$ python3 -q
>>> import numpy as np
>>> from numpy import linalg as LA
>>> np.set_printoptions(precision=3, suppress=True, linewidth=200)
>>> arr = np.loadtxt("layer9.csv", delimiter=",")
>>> print(arr)
[[ 0.985 -1.739 -0.079]
 [ 1.689  0.977 -0.441]
 [-0.422 -0.15  -1.949]]
>>> print(np.sort(np.abs(LA.eigvals(arr))))
[2. 2. 2.]
>>> print((arr - arr.T) / 2)
[[ 0.    -1.714  0.171]
 [ 1.714  0.    -0.145]
 [-0.171  0.145  0.   ]]
>>> print(round(float(LA.det(arr)), 3))
-8.0
>>> arr.inv()
Traceback (most recent call last):
  File "<python-input-8>", line 1, in <module>
    arr.inv()
    ^^^^^^^
AttributeError: 'numpy.ndarray' object has no attribute 'inv'
>>> print(arr @ arr)
[[-1.932 -3.399  0.843]
 [ 3.499 -1.916  0.295]
 [ 0.153  0.88   3.899]]
>>> print((arr + arr.T) / 2)
[[ 0.985 -0.025 -0.251]
 [-0.025  0.977 -0.296]
 [-0.251 -0.296 -1.949]]
>>> print(np.allclose(arr, arr.T))
False
>>> print(np.allclose(arr @ arr.T, arr.T @ arr))
True
>>> M2 = arr / np.sqrt((arr ** 2).mean(axis=1, keepdims=True))
>>> print(arr - arr.mean(axis=1, keepdims=True))
[[ 1.263 -1.461  0.198]
 [ 0.947  0.235 -1.182]
 [ 0.418  0.69  -1.109]]
>>> print(M2[0])
[ 0.853 -1.506 -0.069]
>>> C = 20 * np.array([[-0.4, 0.1, 0.7, 0.3, 0.0], [0.4, -1.2, 0.8, 1.2, 1.2]])
>>> rng = np.random.default_rng(896832)
>>> z = rng.integers(0, 2, 26)
>>> A = C[z] + rng.normal(size=(26, 5))
>>> print(A)
[[ -7.624   0.801  14.172   6.175   0.541]
 [  9.287 -24.361  15.746  24.947  23.21 ]
 [  7.322 -25.293  15.754  23.865  23.948]
 [ -8.109   3.116  13.002   4.509  -0.199]
 [  9.86  -23.85   17.8    23.196  24.582]
 [  8.42  -23.681  16.146  24.518  24.276]
 [  6.734 -24.022  15.41   25.105  25.791]
 [ -6.034   1.768  12.273   6.232  -0.701]
 [  7.857 -23.924  15.929  24.96   23.222]
 [ -8.615   3.942  13.436   5.432  -1.379]
 [  9.505 -24.35   16.388  23.789  25.107]
 [  5.47  -23.971  15.348  25.938  23.51 ]
 [  8.579 -22.879  15.169  22.838  23.136]
 [  8.873 -25.585  15.804  23.299  23.708]
 [ -7.926   0.42   11.592   6.106  -0.373]
 [ -8.98    2.46   14.329   4.892   0.099]
 [  8.303 -23.544  15.856  21.616  24.23 ]
 [  7.728 -23.872  16.497  24.395  22.962]
 [  8.422 -24.429  15.795  24.621  22.986]
 [  7.306 -23.624  16.472  24.278  22.085]
 [ -7.119   3.14   13.546   6.52   -1.834]
 [  8.417 -23.174  15.401  23.926  23.885]
 [ -6.803   1.716  14.886   5.187  -0.043]
 [  7.993 -23.924  14.579  24.068  24.91 ]
 [ -7.258   2.88   13.958   7.222   0.088]
 [  7.125 -24.25   16.54   23.954  22.765]]
>>> x0 = np.array([-4, -7, 9, 4, -8])
>>> rhs = A @ x0
>>> print(LA.lstsq(A, rhs)[0])
[-4. -7.  9.  4. -8.]
>>> print(LA.solve(A.T @ A, A.T @ rhs))
[-4. -7.  9.  4. -8.]
>>> print(np.round(LA.pinv(A) @ A, 3) + 0)
[[1. 0. 0. 0. 0.]
 [0. 1. 0. 0. 0.]
 [0. 0. 1. 0. 0.]
 [0. 0. 0. 1. 0.]
 [0. 0. 0. 0. 1.]]
>>> rhs = rhs + 0.02 * rng.normal(size=26)
>>> print(rhs)
[172.812 189.205 193.434 147.302 183.837 181.276 173.983 152.77  193.463 160.53  174.242 199.745 168.597 189.365 160.511 166.412 166.906 198.541 194.063 204.825 169.12  171.759 170.272 163.691
 162.662 203.777]
>>> beta, *_ = LA.lstsq(A, rhs)
>>> print(np.round(A.T @ (rhs - A @ beta), 3) + 0)
[0. 0. 0. 0. 0.]
>>> print(beta.round())
[-4. -7.  9.  4. -8.]
>>> cen = (A - A.mean(axis=0)) / A.std(axis=0)
>>> print(np.argwhere(np.abs(cen) > 2))
[[14  2]]
>>> beta = LA.lstsq(np.delete(cen, 3, axis=1), cen[:, 3])[0]
>>> print(np.round(1 - np.var(cen[:, 3] - np.delete(cen, 3, axis=1) @ beta), 3))
0.987
>>> print(np.abs(beta).argmax())
1
>>> print(beta)
[-0.075 -0.852 -0.01   0.224]
>>> C = A[[24, 7]].astype(float)
>>> for _ in range(7):
...     z = LA.norm(A[:, None] - C, axis=-1).argmin(axis=1)
...     C = np.array([A[z == j].mean(axis=0) for j in range(2)])
... 
>>> print(z)
[0 1 1 0 1 1 1 0 1 0 1 1 1 1 0 0 1 1 1 1 0 1 0 1 0 1]
>>> print(np.abs(C[1] - C[0]).argmax())
1
>>> print(C[1] - C[0])
[ 15.678 -26.292   2.454  18.269  24.205]
>>> dist = LA.norm(A[:, None] - A[None], axis=-1)
>>> print(dist[:5, :5])
[[ 0.    42.283 42.044  3.207 42.358]
 [42.283  0.     2.538 45.065  3.124]
 [42.044  2.538  0.    44.839  3.682]
 [ 3.207 45.065 44.839  0.    45.126]
 [42.358  3.124  3.682 45.126  0.   ]]
>>> print(dist.mean(axis=1).argmax())
9
>>> print(np.flatnonzero(dist[5] < dist.mean() / 2))
[ 1  2  4  5  6  8 10 11 12 13 16 17 18 19 21 23 25]
>>> K = np.array([[1.0, 0.0, 0.0, 0.0],
...     [0.0, 0.5, 0.0, 0.5],
...     [0.5, 0.0, 0.5, 0.0],
...     [0.25, 0.25, 0.25, 0.25]])
>>> # rows sum to 1
>>> x0 = np.array([-2, 1, -2, 0])
>>> h = np.maximum(K @ x0, 0)
>>> print(h)
[0.  0.5 0.  0. ]
>>> print(K * (h > 1e-9)[:, None])
[[0.  0.  0.  0. ]
 [0.  0.5 0.  0.5]
 [0.  0.  0.  0. ]
 [0.  0.  0.  0. ]]
>>> print(np.tanh(K @ x0))
[-0.964  0.462 -0.964 -0.635]
>>> print(np.flatnonzero(h > 1e-9))
[1]
>>> print(K.T @ h)
[0.   0.25 0.   0.25]
